>>> import numpy as np
>>> from numpy import linalg as LA
>>> np.set_printoptions(suppress=True, linewidth=100)
>>> tidy = lambda a: np.round(a, 2) + 0
>>> feats = np.array([[-2, 9, -4, -1], [2, -5, 9, 1], [-18, 8, -9, -9]])
>>> x = np.array([3, 3, 3, 2])
>>> print(feats @ np.ones(4))
[  2.   7. -28.]
>>> print((feats @ x).argmax())
1
>>> print(np.sign((feats @ x).round(6)))
[ 1  1 -1]
>>> print(feats * x)
[[ -6  27 -12  -2]
 [  6 -15  27   2]
 [-54  24 -27 -18]]
>>> rng = np.random.default_rng(51997)
>>> Y = feats + rng.integers(-2, 3, (3, 1)) @ rng.integers(-2, 3, (1, 4))
>>> print(Y)
[[ -3   8  -3   0]
 [  0  -7  11   3]
 [-16  10 -11 -11]]
>>> print(LA.matrix_rank(Y - feats, tol=1e-8))
1
>>> print(tidy(LA.svd(Y - feats, compute_uv=False)))
[6. 0. 0.]
>>> m1 = np.load("out18.npy")
>>> print(m1)
[[ 1.2  4. ]
 [-1.6 10. ]
 [-0.3 -8. ]]
>>> P = m1 @ LA.solve(m1.T @ m1, m1.T)
>>> print(tidy(np.diag(P)))
[0.62 0.89 0.49]
>>> print(tidy(np.trace(P)))
2.0
>>> print(LA.matrix_rank(np.eye(3) - P))
1
>>> print(tidy((np.eye(3) - P) @ m1))
[[0. 0.]
 [0. 0.]
 [0. 0.]]
>>> print(tidy(P))
[[ 0.62 -0.2  -0.44]
 [-0.2   0.89 -0.23]
 [-0.44 -0.23  0.49]]
>>> w1 = np.array([[8, -8], [-1, 9]])
>>> coef = np.array([2, 2])
>>> hid = np.maximum(m1 @ w1 + coef, 0)
>>> print(hid)
[[  7.6  28.4]
 [  0.  104.8]
 [  7.6   0. ]]
>>> print((hid > 0).astype(int))
[[1 1]
 [0 1]
 [1 0]]
>>> print(tidy((hid > 0).mean(axis=0)))
[0.67 0.67]
>>> Z = np.array([[1, -2], [-2, 0]])
>>> print((hid @ Z).round(6).argmax(axis=1))
[1 1 0]
>>> arr = np.load("arr.npy")
>>> print(arr)
[[0 0 0 0]
 [0 0 0 0]
 [0 0 0 1]
 [0 0 1 0]]
>>> Uu, s, VT = LA.svd(arr)
>>> evecs = VT[:(s > 1e-8).sum()]
>>> x = arr[0] + -1 * arr[1] + rng.integers(2) * np.eye(4)[0]
>>> print(x)
[0. 0. 0. 0.]
>>> print(tidy(LA.norm(x - evecs.T @ evecs @ x)))
0.0
>>> print(evecs.T @ evecs)
[[0. 0. 0. 0.]
 [0. 0. 0. 0.]
 [0. 0. 1. 0.]
 [0. 0. 0. 1.]]
